$ ipython --no-banner

In [1]: import numpy as np

In [2]: np.set_printoptions(precision=2, suppress=True, linewidth=200, legacy="1.25")

In [3]: def tidy(a):
   ...:     return np.round(a, 2) + 0
   ...: 

In [4]: X = np.load("data.npy")

In [5]: print(X)
[[8 0 0 3]
 [0 0 0 0]
 [0 0 2 0]
 [5 0 0 9]]

In [6]: # 3 groups of indices that never mix

In [7]: rk = np.linalg.matrix_rank(X)

In [8]: print(rk)
3

In [9]: N = np.linalg.svd(X)[2][rk:].T

In [10]: print(N[:, 0] / N[np.abs(N[:, 0]).round(6).argmax(), 0])
[0. 1. 0. 0.]

In [11]: print(np.linalg.matrix_rank(X.T @ X), np.linalg.matrix_rank(X @ X.T))
3 3

In [12]: print(X @ N)
[[0.]
 [0.]
 [0.]
 [0.]]

In [13]: print([int(np.linalg.matrix_rank(X[:, :j + 1])) for j in range(4)])
[1, 1, 2, 3]

In [14]: print(np.allclose(X @ N, 0))
True

In [15]: f = np.array([1, 2, -2])

In [16]: print(np.polyval(f, X[3]))
[33 -2 -2 97]

In [17]: print(np.convolve(X[3], f))
[  5  10 -10   9  18 -18]

In [18]: print(np.array([np.convolve(row, f, "same") for row in X]))
[[ 16 -16   3   6]
 [  0   0   0   0]
 [  0   2   4  -4]
 [ 10 -10   9  18]]

In [19]: feats = np.loadtxt("x.csv", delimiter=",")

In [20]: print(feats)
[[ 1.  1.  1.]
 [ 1.  2.  1.]
 [ 2.  1.  0.]
 [-2. -5. -2.]]

In [21]: proj = feats @ np.linalg.solve(feats.T @ feats, feats.T)

In [22]: print(tidy(np.linalg.eigvalsh(proj)))
[0. 1. 1. 1.]

In [23]: print(tidy(proj @ feats[:, 2]))
[ 1.  1.  0. -2.]

In [24]: G = feats.T @ feats

In [25]: print((feats @ feats.T).shape)
(4, 4)

In [26]: print(tidy(np.linalg.eigvalsh(G)[::-1]))
[44.17  2.42  0.41]

In [27]: def softmax(z):
    ...:     e = np.exp(z - z.max(axis=-1, keepdims=True))
    ...:     return e / e.sum(axis=-1, keepdims=True)
    ...: 

In [28]: print(tidy(softmax(feats[0] + 5)))
[0.33 0.33 0.33]

In [29]: print(tidy(softmax(feats[0])))
[0.33 0.33 0.33]

In [30]: print(tidy(softmax(feats).sum(axis=1)))
[1. 1. 1. 1.]

In [31]: print(tidy(softmax(10 * feats[0])))
[0.33 0.33 0.33]

In [32]: att = feats @ feats.T / np.sqrt(3)

In [33]: print(tidy(softmax(att)[0] @ feats))
[1.26 1.47 0.73]

In [34]: print(tidy(softmax(att + np.triu(np.full(att.shape, -np.inf), 1))))
[[1.   0.   0.   0.  ]
 [0.24 0.76 0.   0.  ]
 [0.17 0.3  0.53 0.  ]
 [0.   0.   0.   1.  ]]
